$ python3 -q
>>> import numpy as np
>>> from numpy import linalg as LA
>>> np.set_printoptions(suppress=True, linewidth=200)
>>> feats = np.loadtxt("mat.csv", delimiter=",")
>>> feats
array([[-0.33, -1.86,  4.17, -0.24,  3.51,  2.74,  0.63, -1.18,  0.37,  2.1 ],
       [-0.72,  0.5 , -3.54,  3.18, -1.34, -4.98, -2.5 , -0.27,  0.99, -3.47],
       [-2.73, -1.3 ,  1.2 , -2.58, -2.78,  0.87, -0.1 ,  3.66, -2.25,  0.28],
       [ 0.  , -0.08,  0.21, -0.03, -0.43, -0.09, -0.86, -0.42, -0.39,  0.26],
       [ 0.8 , -1.74,  4.55,  1.11,  3.87,  2.01, -2.08, -4.33,  0.36,  2.75],
       [-1.11, -1.16,  2.98, -3.11, -0.48,  3.39,  1.23,  1.93, -1.75,  2.25],
       [-0.24,  0.54, -2.22,  1.35,  0.18, -1.98,  0.93,  0.93,  1.26, -2.13],
       [-1.02, -1.12,  1.59, -0.18,  0.07,  0.31, -1.09,  0.02, -0.62,  0.52],
       [-0.53, -1.74,  4.06, -1.08,  2.16,  2.93,  0.22, -0.64, -0.49,  2.38],
       [-1.91, -1.62,  3.62, -4.04, -3.2 ,  3.11, -1.74,  1.8 , -3.83,  3.02],
       [-0.91, -0.24,  0.  , -0.98, -1.82, -0.07, -0.68,  1.21, -1.16,  0.03],
       [ 3.32,  2.58, -3.05,  1.52, -1.45, -1.87, -2.49, -3.91,  0.21, -0.05],
       [ 2.8 ,  2.6 , -4.17,  2.45,  1.59, -2.03,  2.2 , -1.48,  2.87, -2.12],
       [ 1.45,  1.94, -4.43,  3.03,  1.63, -3.12,  2.28, -0.2 ,  3.18, -3.34],
       [-2.51, -0.98, -1.55,  2.13, -3.25, -4.76, -5.26,  0.18, -1.1 , -2.52]])
>>> np.unravel_index(np.abs(feats).argmax(), feats.shape)
(np.int64(14), np.int64(6))
>>> round(LA.norm(feats), 2)
np.float64(26.86)
>>> np.round(feats.sum(axis=0), 2)
array([-3.64, -3.68,  3.42,  2.53, -1.74, -3.54, -9.31, -2.7 , -2.35, -0.04])
>>> x = np.array([-6, 2, -9, 9, -7, 6, -9, 3, 1, 7])
>>> a = np.maximum(feats @ x, 0)
>>> np.round(np.maximum(feats @ (3 * x), 0), 2)
array([  0.  , 131.07,  48.09,  24.18,   0.  ,   0.  ,   6.84,   6.63,   0.  ,  56.13,  51.84, 107.52,   0.  ,   0.  , 208.65])
>>> np.round(feats.T @ a, 2)
array([-185.06,  -11.03, -284.67,  210.11, -475.34, -549.29, -617.43,  -27.38, -155.14, -268.76])
>>> np.flatnonzero(a > 1e-9)
array([ 1,  2,  3,  6,  7,  9, 10, 11, 14])
>>> a.round(2)
array([ 0.  , 43.69, 16.03,  8.06,  0.  ,  0.  ,  2.28,  2.21,  0.  , 18.71, 17.28, 35.84,  0.  ,  0.  , 69.55])
>>> np.round(np.maximum(feats @ x, 0) - np.maximum(-feats @ x, 0), 2)
array([-43.7 ,  43.69,  16.03,   8.06, -28.93, -18.05,   2.28,   2.21, -31.83,  18.71,  17.28,  35.84, -11.54,  -9.13,  69.55])
>>> left, sigma, Vh = LA.svd(feats)
>>> vecs = Vh[:(sigma > 1e-8).sum()]
>>> rng = np.random.default_rng(1954)
>>> x = feats[13] + 4 * feats[9] + rng.integers(2) * np.eye(10)[6]
>>> x.round(2)
array([ -6.19,  -4.54,  10.05, -13.13, -11.17,   9.32,  -3.68,   7.  , -12.14,   8.74])
>>> np.round(LA.norm(x - vecs.T @ vecs @ x), 2)
np.float64(0.62)
>>> np.allclose(vecs.T @ vecs @ x, x)
False
>>> np.round(np.diag(vecs.T @ vecs), 2)
array([0.4 , 0.26, 0.47, 0.31, 0.55, 0.37, 0.61, 0.53, 0.22, 0.27])
>>> LA.matrix_rank(np.vstack([feats, x]))
np.int64(5)
>>> np.round(vecs.T @ vecs, 2) + 0
array([[ 0.4 ,  0.27, -0.18, -0.02,  0.01,  0.11,  0.08, -0.3 ,  0.05,  0.14],
       [ 0.27,  0.26, -0.27, -0.05, -0.13,  0.02,  0.11, -0.09,  0.02,  0.02],
       [-0.18, -0.27,  0.47, -0.05,  0.21,  0.2 , -0.11, -0.04, -0.07,  0.19],
       [-0.02, -0.05, -0.05,  0.31,  0.22, -0.25, -0.12, -0.16,  0.18, -0.17],
       [ 0.01, -0.13,  0.21,  0.22,  0.55,  0.07,  0.21, -0.13,  0.28, -0.02],
       [ 0.11,  0.02,  0.2 , -0.25,  0.07,  0.37,  0.2 ,  0.  , -0.07,  0.26],
       [ 0.08,  0.11, -0.11, -0.12,  0.21,  0.2 ,  0.61,  0.27,  0.18, -0.05],
       [-0.3 , -0.09, -0.04, -0.16, -0.13,  0.  ,  0.27,  0.53, -0.04, -0.17],
       [ 0.05,  0.02, -0.07,  0.18,  0.28, -0.07,  0.18, -0.04,  0.22, -0.12],
       [ 0.14,  0.02,  0.19, -0.17, -0.02,  0.26, -0.05, -0.17, -0.12,  0.27]])
>>> rank = LA.matrix_rank(feats)
>>> rank
np.int64(4)
>>> N = LA.svd(feats)[2][rank:].T
>>> LA.matrix_rank(feats.T @ feats), LA.matrix_rank(feats @ feats.T)
(np.int64(4), np.int64(4))
>>> np.allclose(feats @ N, 0)
True
>>> np.round(N @ N.T, 2) + 0
array([[ 0.6 , -0.27,  0.18,  0.02, -0.01, -0.11, -0.08,  0.3 , -0.05, -0.14],
       [-0.27,  0.74,  0.27,  0.05,  0.13, -0.02, -0.11,  0.09, -0.02, -0.02],
       [ 0.18,  0.27,  0.53,  0.05, -0.21, -0.2 ,  0.11,  0.04,  0.07, -0.19],
       [ 0.02,  0.05,  0.05,  0.69, -0.22,  0.25,  0.12,  0.16, -0.18,  0.17],
       [-0.01,  0.13, -0.21, -0.22,  0.45, -0.07, -0.21,  0.13, -0.28,  0.02],
       [-0.11, -0.02, -0.2 ,  0.25, -0.07,  0.63, -0.2 ,  0.  ,  0.07, -0.26],
       [-0.08, -0.11,  0.11,  0.12, -0.21, -0.2 ,  0.39, -0.27, -0.18,  0.05],
       [ 0.3 ,  0.09,  0.04,  0.16,  0.13,  0.  , -0.27,  0.47,  0.04,  0.17],
       [-0.05, -0.02,  0.07, -0.18, -0.28,  0.07, -0.18,  0.04,  0.78,  0.12],
       [-0.14, -0.02, -0.19,  0.17,  0.02, -0.26,  0.05,  0.17,  0.12,  0.73]])
>>> [int(LA.matrix_rank(feats[:i])) for i in range(1, len(feats) + 1)]
[1, 2, 3, 4, 4, 4, 4, 4, 4, 4, 4, 4, 4, 4, 4]
>>> np.allclose(feats[:-1].T @ LA.lstsq(feats[:-1].T, feats[-1])[0], feats[-1])
True
>>> LA.lstsq(feats[:-1].T, feats[-1])[2]
np.int32(4)
>>> np.abs(np.diag(LA.qr(feats)[1])) > 1e-9
array([ True,  True,  True,  True, False, False, False, False, False, False])
>>> np.unique(feats.round(6), axis=0).shape
(15, 10)
>>> W0 = np.abs(np.array([[9, 3, 0, 7, 2, 6, 5, 4, 2, 9, 8, 4, 7],
...     [0, 2, 7, 6, 7, 7, 5, 4, 8, 0, 7, 4, 6],
...     [7, 7, 4, 6, 4, 1, 3, 0, 5, 3, 0, 4, 2],
...     [4, 1, 9, 2, 3, 0, 1, 7, 6, 2, 8, 0, 8],
...     [8, 5, 7, 9, 2, 7, 7, 3, 9, 6, 5, 7, 2],
...     [3, 9, 4, 7, 3, 2, 0, 7, 3, 3, 4, 7, 5],
...     [1, 2, 4, 5, 2, 7, 4, 4, 3, 9, 5, 0, 9],
...     [9, 3, 7, 7, 4, 4, 7, 2, 6, 0, 4, 6, 7],
...     [4, 6, 9, 4, 2, 3, 6, 2, 7, 8, 7, 1, 8],
...     [4, 5, 1, 2, 5, 3, 2, 8, 3, 9, 2, 4, 2],
...     [0, 2, 8, 7, 7, 2, 3, 0, 4, 9, 1, 9, 2],
...     [1, 0, 9, 2, 1, 9, 7, 2, 0, 9, 1, 8, 9],
...     [5, 9, 0, 0, 0, 0, 2, 9, 8, 1, 4, 7, 9]])) + np.eye(13)
>>> W0 = W0 / W0.sum(axis=1, keepdims=True)
>>> W0.round(2)
array([[0.15, 0.04, 0.  , 0.1 , 0.03, 0.09, 0.07, 0.06, 0.03, 0.13, 0.12, 0.06, 0.1 ],
       [0.  , 0.05, 0.11, 0.09, 0.11, 0.11, 0.08, 0.06, 0.12, 0.  , 0.11, 0.06, 0.09],
       [0.15, 0.15, 0.11, 0.13, 0.09, 0.02, 0.06, 0.  , 0.11, 0.06, 0.  , 0.09, 0.04],
       [0.08, 0.02, 0.17, 0.06, 0.06, 0.  , 0.02, 0.13, 0.12, 0.04, 0.15, 0.  , 0.15],
       [0.1 , 0.06, 0.09, 0.12, 0.04, 0.09, 0.09, 0.04, 0.12, 0.08, 0.06, 0.09, 0.03],
       [0.05, 0.16, 0.07, 0.12, 0.05, 0.05, 0.  , 0.12, 0.05, 0.05, 0.07, 0.12, 0.09],
       [0.02, 0.04, 0.07, 0.09, 0.04, 0.12, 0.09, 0.07, 0.05, 0.16, 0.09, 0.  , 0.16],
       [0.13, 0.04, 0.1 , 0.1 , 0.06, 0.06, 0.1 , 0.04, 0.09, 0.  , 0.06, 0.09, 0.1 ],
       [0.06, 0.09, 0.13, 0.06, 0.03, 0.04, 0.09, 0.03, 0.12, 0.12, 0.1 , 0.01, 0.12],
       [0.08, 0.1 , 0.02, 0.04, 0.1 , 0.06, 0.04, 0.16, 0.06, 0.2 , 0.04, 0.08, 0.04],
       [0.  , 0.04, 0.15, 0.13, 0.13, 0.04, 0.05, 0.  , 0.07, 0.16, 0.04, 0.16, 0.04],
       [0.02, 0.  , 0.15, 0.03, 0.02, 0.15, 0.12, 0.03, 0.  , 0.15, 0.02, 0.15, 0.15],
       [0.09, 0.16, 0.  , 0.  , 0.  , 0.  , 0.04, 0.16, 0.15, 0.02, 0.07, 0.13, 0.18]])
>>> np.allclose(W0, W0.T)
False
>>> LA.determinant(W0)
Traceback (most recent call last):
  File "<python-input-40>", line 1, in <module>
    LA.determinant(W0)
    ^^^^^^^^^^^^^^
AttributeError: module 'numpy.linalg' has no attribute 'determinant'
>>> np.round(LA.det(W0), 2)
np.float64(-0.0)
>>> x = np.array([0, -3, -1, -1, -3, 1, 2, 1, 2, 0, -2, 3, -2])
>>> rhs = W0 @ x
>>> rhs.round(2)
array([-0.24, -0.31, -0.4 , -0.67,  0.12, -0.48, -0.39, -0.09, -0.46, -0.16, -0.13,  0.31, -0.09])
>>> np.round(LA.solve(W0, W0[:, 6]), 2) + 0
array([0., 0., 0., 0., 0., 0., 1., 0., 0., 0., 0., 0., 0.])
>>> np.round(LA.solve(W0, rhs), 2) + 0
array([ 0., -3., -1., -1., -3.,  1.,  2.,  1.,  2.,  0., -2.,  3., -2.])
>>> np.round(LA.solve(W0, 4 * rhs), 2) + 0
array([  0., -12.,  -4.,  -4., -12.,   4.,   8.,   4.,   8.,   0.,  -8.,  12.,  -8.])
>>> np.round(LA.solve(W0.T, W0[11]), 2) + 0
array([0., 0., 0., 0., 0., 0., 0., 0., 0., 0., 0., 1., 0.])
